In [1]: import numpy as np

In [2]: from numpy import linalg as LA

In [3]: np.set_printoptions(precision=1, suppress=True, linewidth=120)

In [4]: def rd(a):
   ...:     return np.round(a, 1) + 0
   ...: 

In [5]: rng = np.random.default_rng(309)

In [6]: A = np.array([[-2, -2, 0, 1, -2, 3, -1, -2, -1, 0, 1, 3],
   ...:     [-2, -3, -3, -1, -2, 3, 2, 0, 3, 2, 2, -1],
   ...:     [3, -1, 3, -1, -3, 0, 2, 2, -1, 3, 2, 1],
   ...:     [-1, 0, 0, 3, 3, -2, 1, 1, 0, 1, 0, -1],
   ...:     [2, 1, 2, -3, -1, 1, 3, -1, -1, 0, 0, 1],
   ...:     [-2, -3, 2, -3, -2, -3, 3, 3, 1, 1, 1, 1],
   ...:     [-2, 1, 0, 1, -2, -1, -3, -2, 0, -2, 2, 3],
   ...:     [-1, 3, 3, -2, 3, 2, 2, 3, 0, -3, -3, -3],
   ...:     [-1, -1, 0, 3, 3, 2, -3, 1, 0, 2, 2, -2],
   ...:     [3, 1, 3, 1, 0, -1, 3, -1, -3, -3, 0, 0],
   ...:     [2, 1, 3, 3, 0, -3, 3, 1, 1, 2, -1, -2]]) * (rng.random((11, 12)) < 0.3)

In [7]: A
Out[7]: 
array([[-2, -2,  0,  0, -2,  0,  0,  0,  0,  0,  0,  0],
       [ 0,  0, -3,  0,  0,  3,  0,  0,  0,  0,  0,  0],
       [ 0,  0,  0, -1,  0,  0,  2,  2, -1,  0,  0,  0],
       [ 0,  0,  0,  3,  3,  0,  0,  0,  0,  0,  0,  0],
       [ 2,  0,  2,  0, -1,  0,  0,  0,  0,  0,  0,  1],
       [-2, -3,  0,  0,  0, -3,  3,  0,  1,  0,  0,  0],
       [ 0,  0,  0,  0,  0,  0,  0,  0,  0,  0,  2,  0],
       [ 0,  0,  0,  0,  0,  2,  2,  0,  0,  0,  0, -3],
       [ 0,  0,  0,  0,  0,  0,  0,  0,  0,  0,  2, -2],
       [ 3,  0,  0,  0,  0,  0,  0,  0, -3, -3,  0,  0],
       [ 0,  0,  0,  0,  0,  0,  3,  1,  0,  2,  0,  0]])

In [8]: t3 = np.stack([A, -1 * A, A[::-1]])

In [9]: t3.sum(axis=0)
Out[9]: 
array([[ 0,  0,  0,  0,  0,  0,  3,  1,  0,  2,  0,  0],
       [ 3,  0,  0,  0,  0,  0,  0,  0, -3, -3,  0,  0],
       [ 0,  0,  0,  0,  0,  0,  0,  0,  0,  0,  2, -2],
       [ 0,  0,  0,  0,  0,  2,  2,  0,  0,  0,  0, -3],
       [ 0,  0,  0,  0,  0,  0,  0,  0,  0,  0,  2,  0],
       [-2, -3,  0,  0,  0, -3,  3,  0,  1,  0,  0,  0],
       [ 2,  0,  2,  0, -1,  0,  0,  0,  0,  0,  0,  1],
       [ 0,  0,  0,  3,  3,  0,  0,  0,  0,  0,  0,  0],
       [ 0,  0,  0, -1,  0,  0,  2,  2, -1,  0,  0,  0],
       [ 0,  0, -3,  0,  0,  3,  0,  0,  0,  0,  0,  0],
       [-2, -2,  0,  0, -2,  0,  0,  0,  0,  0,  0,  0]])

In [10]: np.einsum("bij,cij->bc", t3, t3)
Out[10]: 
array([[ 170, -170,   32],
       [-170,  170,  -32],
       [  32,  -32,  170]])

In [11]: t3.shape
Out[11]: (3, 11, 12)

In [12]: np.unravel_index(np.abs(A).argmax(), A.shape)
Out[12]: (np.int64(1), np.int64(2))

In [13]: rd(A.mean(axis=0))
Out[13]: array([ 0.1, -0.5, -0.1,  0.2,  0. ,  0.2,  0.9,  0.3, -0.3, -0.1,  0.4, -0.4])

In [14]: A.shape
Out[14]: (11, 12)

In [15]: rd(LA.svd(A, compute_uv=False))
Out[15]: array([7. , 5.5, 5.1, 4.6, 3.9, 3.6, 2.6, 2.2, 1.7, 0.9, 0.5])

In [16]: np.abs(A).max()
Out[16]: np.int64(3)

In [17]: rd(LA.norm(A))
Out[17]: np.float64(13.0)

In [18]: cov = A.T @ A

In [19]: np.allclose(cov, cov.T)
Out[19]: True

In [20]: LA.matrix_rank(cov)
Out[20]: np.int64(11)

In [21]: rd(LA.svd(A, compute_uv=False) ** 2)
Out[21]: array([49.3, 30.2, 26. , 21.3, 14.9, 12.9,  6.6,  4.7,  3. ,  0.9,  0.2])

In [22]: rd(LA.eigvalsh(cov)[::-1])
Out[22]: array([49.3, 30.2, 26. , 21.3, 14.9, 12.9,  6.6,  4.7,  3. ,  0.9,  0.2,  0. ])

In [23]: cov
Out[23]: 
array([[ 21,  10,   4,   0,   2,   6,  -6,   0, -11,  -9,   0,   2],
       [ 10,  13,   0,   0,   4,   9,  -9,   0,  -3,   0,   0,   0],
       [  4,   0,  13,   0,  -2,  -9,   0,   0,   0,   0,   0,   2],
       [  0,   0,   0,  10,   9,   0,  -2,  -2,   1,   0,   0,   0],
       [  2,   4,  -2,   9,  14,   0,   0,   0,   0,   0,   0,  -1],
       [  6,   9,  -9,   0,   0,  22,  -5,   0,  -3,   0,   0,  -6],
       [ -6,  -9,   0,  -2,   0,  -5,  26,   7,   1,   6,   0,  -6],
       [  0,   0,   0,  -2,   0,   0,   7,   5,  -2,   2,   0,   0],
       [-11,  -3,   0,   1,   0,  -3,   1,  -2,  11,   9,   0,   0],
       [ -9,   0,   0,   0,   0,   0,   6,   2,   9,  13,   0,   0],
       [  0,   0,   0,   0,   0,   0,   0,   0,   0,   0,   8,  -4],
       [  2,   0,   2,   0,  -1,  -6,  -6,   0,   0,   0,  -4,  14]])

In [24]: np.diag(cov)
Out[24]: array([21, 13, 13, 10, 14, 22, 26,  5, 11, 13,  8, 14])

In [25]: Z = np.array([[2, 1, 8, 6, 8, 4, 5, 7, 5, 8],
    ...:     [3, 8, 2, 3, 6, 0, 9, 1, 4, 5],
    ...:     [8, 2, 4, 9, 6, 9, 7, 7, 3, 6]])

In [26]: feats = np.repeat(Z, 39 // 3, axis=0)

In [27]: feats = feats + 0.3 * rng.normal(size=feats.shape)

In [28]: rd(feats)
Out[28]: 
array([[ 2.5,  1.4,  7.5,  5.8,  7.9,  3.9,  4.7,  6.9,  5. ,  8.2],
       [ 1.9,  0.9,  7.9,  6.2,  8.2,  4.1,  5.1,  6.8,  4.7,  7.6],
       [ 2.6,  0.3,  8.1,  5.9,  7.6,  4.1,  5.3,  6.6,  5.2,  7.9],
       [ 1.6,  0.8,  7.6,  5.7,  7.6,  3.8,  4.5,  6.9,  5.4,  7.4],
       [ 2.1,  1.3,  8. ,  5.8,  8.2,  3.7,  5.4,  7.2,  5. ,  8.2],
       [ 2.5,  0.6,  7.8,  6.2,  7.8,  4.6,  4.9,  6.9,  5.1,  8. ],
       [ 2.5,  1. ,  7.6,  6. ,  7.8,  4.1,  4.8,  6.7,  5. ,  7.7],
       [ 2.4,  1. ,  7.7,  6.5,  8. ,  3.8,  4.9,  7. ,  4.5,  8. ],
       [ 2.1,  0.9,  7.8,  6.2,  7.4,  4.1,  4.4,  6.7,  4.8,  7.9],
       [ 2. ,  1.5,  8.3,  5.5,  8. ,  4.5,  4.5,  6.9,  4.9,  8. ],
       [ 1.9,  0.3,  7.8,  6.4,  7.8,  4.4,  5.2,  6.9,  4.9,  8.1],
       [ 2.4,  1.1,  7.8,  5.7,  8. ,  3.9,  4.9,  6.7,  5.5,  7.9],
       [ 1.6,  1.4,  8.5,  5.8,  7.8,  4.2,  4.8,  6.6,  4.9,  7.8],
       [ 3.4,  8.2,  2.1,  3.1,  6. ,  0.5,  8.6,  1.6,  4.2,  5.6],
       [ 2.8,  7.5,  2. ,  3.1,  6. , -0.6,  9.1,  0.7,  4.3,  5.5],
       [ 3. ,  8.6,  2. ,  3.1,  6.3,  0.3,  8.6,  0.8,  4.2,  5.3],
       [ 3. ,  7.8,  2.4,  3. ,  5.3, -0.3,  9. ,  1.1,  3.9,  5.2],
       [ 2.9,  8. ,  1.5,  3.3,  5.6,  0.2,  8.6,  1. ,  3.5,  5.5],
       [ 2.6,  8.2,  1.9,  3.4,  6.1,  0.3,  8.8,  1.1,  3.7,  5. ],
       [ 2.9,  8. ,  2.2,  2.7,  6. ,  0. ,  9.6,  0.9,  3.4,  4.9],
       [ 3.2,  8.3,  2.1,  3.4,  6.4, -0.3,  8. ,  1.2,  4. ,  5.5],
       [ 3.1,  8.1,  1.8,  3.5,  6.3,  0.1,  9.1,  0.9,  3.6,  5.5],
       [ 3.3,  7.9,  2.1,  2.8,  5.8, -0.2,  8.7,  1.1,  4. ,  4.9],
       [ 3.1,  7.9,  2.3,  3.4,  5.9, -0.1,  9. ,  0.7,  3.7,  5. ],
       [ 3.3,  8.1,  2.3,  3. ,  5.9, -0.2,  9.6,  1.1,  3.7,  4.5],
       [ 3.2,  8.1,  1.6,  3.5,  6.1, -0.2,  8.9,  1.3,  4.2,  5.6],
       [ 8.4,  1.5,  4.4,  9.2,  6. ,  8.2,  7.2,  7. ,  2.8,  6.5],
       [ 8.1,  1.9,  4.1,  8.8,  5.8,  8.7,  7.2,  6.9,  3.2,  6.2],
       [ 8.1,  2. ,  3.9,  8.5,  5.9,  8.9,  6.9,  6.7,  3.3,  6.1],
       [ 8.6,  2.6,  3.8,  9.1,  6. ,  8.7,  7.5,  7.2,  2.9,  6.1],
       [ 8.2,  2.4,  3.6,  8.4,  5.6,  8.8,  7.3,  6.8,  2.7,  6.1],
       [ 8.3,  1.7,  4. ,  9.3,  6.8,  8.7,  6.7,  6.9,  3.5,  5.7],
       [ 7.6,  1.6,  3.7,  9.3,  5.9,  8.9,  6.6,  7.2,  3. ,  5.5],
       [ 7.9,  2. ,  3.9,  9. ,  6.2,  9.1,  7.2,  6.9,  2.7,  6.3],
       [ 7.9,  1.7,  3.8,  9.3,  6.2,  8.7,  7.5,  7. ,  3.1,  6. ],
       [ 7.9,  2.4,  4.6,  8.8,  5.8,  9. ,  6.7,  6.7,  3.6,  5.6],
       [ 7.7,  2.2,  3.9,  9. ,  5.2,  8.7,  7. ,  7.6,  2.8,  6.2],
       [ 8. ,  2.1,  4.8,  8.7,  6.1,  9. ,  6.6,  7.2,  2.8,  6.3],
       [ 7.9,  2.1,  4.4,  8.9,  5.9,  9.2,  7.8,  7. ,  2.6,  6. ]])

In [29]: np.unravel_index(np.abs(feats).argmax(), feats.shape)
Out[29]: (np.int64(24), np.int64(6))

In [30]: rd(LA.svd(feats, compute_uv=False))
Out[30]: array([106.3,  35.3,  24.4,   2.4,   2.2,   2. ,   1.8,   1.5,   1.4,   1.2])

In [31]: np.count_nonzero(feats)
Out[31]: np.int64(390)

In [32]: feats.shape
Out[32]: (39, 10)

In [33]: rd(np.abs(feats).max())
Out[33]: np.float64(9.6)

In [34]: rd(LA.norm(feats))
Out[34]: np.float64(114.7)

In [35]: rd(feats.sum(axis=0))
Out[35]: array([172.5, 143.1, 181.5, 235. , 257.4, 167.5, 271.4, 193.2, 154.5, 249. ])

In [36]: x = np.array([2, 2, 1, 0, 1, 2, 1, 3, 3, 2])

In [37]: rhs = feats @ x

In [38]: rd(LA.lstsq(feats, rhs)[0])
Out[38]: array([2., 2., 1., 0., 1., 2., 1., 3., 3., 2.])

In [39]: rhs = rhs + 0.3 * rng.normal(size=39)

In [40]: rd(rhs)
Out[40]: 
array([87.6, 84.6, 86.1, 84. , 88.6, 88. , 85.8, 85.4, 83.7, 88.3, 85. , 87.7, 85.2, 69.9, 62.6, 66.8, 63.5, 61.9,
       64.3, 62.1, 65.5, 64.5, 63.2, 63. , 63.9, 66.6, 96.6, 97.1, 96.4, 99.5, 96.1, 97.1, 94.3, 96.8, 96.3, 97.5,
       96.9, 98.2, 97.5])

In [41]: b, *_ = LA.lstsq(feats, rhs)

In [42]: [round(float(LA.norm(LA.solve(feats.T @ feats + lam * np.eye(10), feats.T @ rhs))), 2) for lam in (0, 1, 10, 100)]
Out[42]: [6.06, 5.62, 5.01, 4.87]

In [43]: mat = np.loadtxt("data.csv", delimiter=",")

In [44]: mat
Out[44]: 
array([[ 2.,  2., -1.,  0., -1.,  2., -2., -4.,  0.,  1., -2., -4., -4.],
       [ 2., -6.,  3., -2., -2., -3., -2.,  6., -1.,  4., -2., -3.,  5.],
       [-1.,  3.,  4., -3.,  0.,  1.,  4., -2.,  2.,  4., -1., -2., -1.],
       [ 0., -2., -3.,  2.,  5.,  6.,  1., -1.,  4.,  4., -1., -1.,  1.],
       [-1., -2.,  0.,  5.,  2., -4., -1.,  2.,  4.,  4., -2., -2., -2.],
       [ 2., -3.,  1.,  6., -4., -6.,  2., -3., -2., -1.,  4.,  3.,  1.],
       [-2., -2.,  4.,  1., -1.,  2., -4.,  3.,  1., -1., -1.,  4., -2.],
       [-4.,  6., -2., -1.,  2., -3.,  3., -6., -1.,  1.,  1., -3., -1.],
       [ 0., -1.,  2.,  4.,  4., -2.,  1., -1., -4., -1.,  1.,  2.,  0.],
       [ 1.,  4.,  4.,  4.,  4., -1., -1.,  1., -1.,  2., -2., -3., -2.],
       [-2., -2., -1., -1., -2.,  4., -1.,  1.,  1., -2., -6., -4., -2.],
       [-4., -3., -2., -1., -2.,  3.,  4., -3.,  2., -3., -4.,  2., -3.],
       [-4.,  5., -1.,  1., -2.,  1., -2., -1.,  0., -2., -2., -3., -6.]])

In [45]: # symmetric

In [46]: rd(np.abs(LA.eigvals(mat)).max())
Out[46]: np.float64(18.7)

In [47]: np.allclose(mat @ mat.T, mat.T @ mat)
Out[47]: True

In [48]: np.trace(mat)
Out[48]: np.float64(-24.0)

In [49]: rd(np.sort(np.abs(LA.eigvals(mat))))
Out[49]: array([ 0.6,  1.3,  2.8,  3.3,  6.5,  6.6,  8.2,  9.7, 11.3, 11.9, 14.1, 16.1, 18.7])
